>>> import numpy as np
>>> from numpy import linalg as LA
>>> np.set_printoptions(precision=2, suppress=True, linewidth=120)
>>> M = np.array([[1.0, -2.0, 0.0, 0.0],
...     [-2.0, 3.0, -2.0, 0.0],
...     [0.0, -2.0, 0.0, -2.0],
...     [0.0, 0.0, -2.0, 0.0]])
>>> O, r_ = LA.qr(M)
>>> np.abs(np.diag(r_))
array([2.24, 2.05, 2.18, 0.4 ])
>>> np.round(O.T @ O, 2) + 0
array([[1., 0., 0., 0.],
       [0., 1., 0., 0.],
       [0., 0., 1., 0.],
       [0., 0., 0., 1.]])
>>> O
array([[-0.45, -0.2 ,  0.35, -0.8 ],
       [ 0.89, -0.1 ,  0.17, -0.4 ],
       [-0.  , -0.98, -0.09,  0.2 ],
       [-0.  ,  0.  ,  0.92,  0.4 ]])
>>> np.trace(O @ O.T)
np.float64(4.0)
>>> print(np.round(O @ r_, 2) + 0)
[[ 1. -2.  0.  0.]
 [-2.  3. -2.  0.]
 [ 0. -2.  0. -2.]
 [ 0.  0. -2.  0.]]
>>> print(np.allclose(r_.T @ r_, M.T @ M))
True
>>> W0 = np.load("block8.npy")
>>> W0
array([[  2.75,  -0.89,   9.28],
       [ -4.59,   3.37, -11.18],
       [  3.42,  -7.08,  10.14]])
>>> vec = np.array([1, 2, -4])
>>> y = W0 @ vec
>>> coef, lr = np.zeros(3), 1 / LA.norm(W0, 2) ** 2
>>> for i in range(60):
...     coef -= lr * W0.T @ (W0 @ coef - y)
...     if i % 10 == 0: print(i, round(LA.norm(W0 @ coef - y), 2))
... 
0 3.1
10 2.45
20 2.08
30 1.89
40 1.78
50 1.71
>>> coef
array([-0.97,  1.92, -3.33])
>>> round(float(LA.norm(W0[2] - W0[1])), 2)
25.06
>>> round(LA.norm(W0, 2), 2)
np.float64(20.0)
>>> round(float(LA.norm(W0[2], 1)), 2), round(LA.norm(W0[2], np.inf), 2)
(20.64, np.float64(10.14))
>>> np.round(LA.norm(W0) ** 2 / LA.norm(W0, 2) ** 2, 2)
np.float64(1.04)
>>> round(float(LA.norm(W0, "nuc")), 2)
24.79
>>> LA.norm(W0, axis=1).argmax()
np.int64(2)
>>> LA.norm(W0, axis=1)
array([ 9.72, 12.55, 12.83])
>>> vec = np.array([-1, 2, -2])
>>> y = W0 @ vec
>>> print(y)
[-23.09  33.69 -37.86]
>>> LA.solve(W0, W0[:, 2])
array([-0., -0.,  1.])
>>> print(np.round(LA.solve(W0, y + W0[:, 0]), 2) + 0)
[ 0.  2. -2.]
>>> LA.solve(W0.T, W0[2])
array([0., 0., 1.])
>>> E = np.array([[0.0, 0.0, -1.0, 0.0],
...     [0.0, 0.0, 0.0, -1.0],
...     [-1.0, 0.0, 0.0, 0.0],
...     [0.0, -1.0, 0.0, 0.0]])
>>> # 2 blocks once reordered
>>> vals, vecs = LA.eig(E)
>>> E @ vecs[:, 0] - vals[0] * vecs[:, 0]
array([0., 0., 0., 0.])
>>> vec = np.array([4, 2, 0, 9])
>>> np.abs(LA.eigvals(E))
array([1., 1., 1., 1.])
>>> round(float(LA.norm(vec)), 2), round(float(LA.norm(E @ vec)), 2)
(10.05, 10.05)
>>> np.sort(np.abs(np.degrees(np.angle(LA.eigvals(E)))))
array([  0.,   0., 180., 180.])
>>> LA.inv(E)
array([[-0., -0., -1., -0.],
       [-0., -0., -0., -1.],
       [-1., -0., -0., -0.],
       [-0., -1., -0., -0.]])
>>> np.round(LA.det(E), 2)
np.float64(1.0)
